$ python -q
>>> import numpy as np
>>> np.set_printoptions(precision=2, suppress=True, linewidth=140, floatmode="fixed")
>>> rnd = lambda a: np.round(a, 2) + 0
>>> m1 = np.array([[1.0, 0.0, 0.0], [0.0, 4.0, 1.0], [0.0, 5.0, -1.0]])
>>> print(rnd(np.linalg.det(m1.T)))
-9.0
>>> rnd(np.linalg.eigvals(m1))
array([-1.85,  4.85,  1.00])
>>> rnd(np.linalg.eigvals(m1).sum().real)
np.float64(4.0)
>>> rnd(np.poly(m1))
array([ 1.00, -4.00, -6.00,  9.00])
>>> np.einsum("ij,ji->", m1, m1)
np.float64(28.0)
>>> print(rnd(np.linalg.det(m1[::-1])))
9.0
>>> Y = np.linalg.inv(m1)
>>> rnd(np.linalg.cond(m1))
np.float64(6.41)
>>> rnd(np.linalg.inv(Y))
array([[ 1.00,  0.00,  0.00],
       [ 0.00,  4.00,  1.00],
       [ 0.00,  5.00, -1.00]])
>>> (np.abs(Y) > 1e-9).astype(int)
array([[1, 0, 0],
       [0, 1, 1],
       [0, 1, 1]])
>>> rnd(np.linalg.det(m1) * Y)
array([[-9.00,  0.00,  0.00],
       [ 0.00, -1.00, -1.00],
       [ 0.00, -5.00,  4.00]])
>>> np.allclose(Y, m1.T)
False
>>> q, vecs = np.linalg.qr(m1[:, :2])[0], np.linalg.qr(m1[:, 2:])[0]
>>> sig = np.linalg.svd(q.T @ vecs, compute_uv=False)
>>> (sig > 0.9).sum()
np.int64(0)
>>> rnd(np.linalg.norm(q @ q.T - vecs @ vecs.T, 2))
np.float64(1.0)
>>> F = np.load("dump.npy")
>>> print(F)
[[1.00 0.90 0.81 0.73 0.66 0.59 0.53 0.48 0.43 0.39]
 [0.90 1.00 0.90 0.81 0.73 0.66 0.59 0.53 0.48 0.43]
 [0.81 0.90 1.00 0.90 0.81 0.73 0.66 0.59 0.53 0.48]
 [0.73 0.81 0.90 1.00 0.90 0.81 0.73 0.66 0.59 0.53]
 [0.66 0.73 0.81 0.90 1.00 0.90 0.81 0.73 0.66 0.59]
 [0.59 0.66 0.73 0.81 0.90 1.00 0.90 0.81 0.73 0.66]
 [0.53 0.59 0.66 0.73 0.81 0.90 1.00 0.90 0.81 0.73]
 [0.48 0.53 0.59 0.66 0.73 0.81 0.90 1.00 0.90 0.81]
 [0.43 0.48 0.53 0.59 0.66 0.73 0.81 0.90 1.00 0.90]
 [0.39 0.43 0.48 0.53 0.59 0.66 0.73 0.81 0.90 1.00]]
>>> x0 = np.array([5, 3, 3])
>>> y = m1 @ x0
>>> y
array([ 5.00, 15.00, 12.00])
>>> rnd(np.linalg.solve(m1, -3 * y))
array([-15.00,  -9.00,  -9.00])
>>> rnd(np.linalg.solve(m1, y + m1[:, 0]))
array([6.00, 3.00, 3.00])
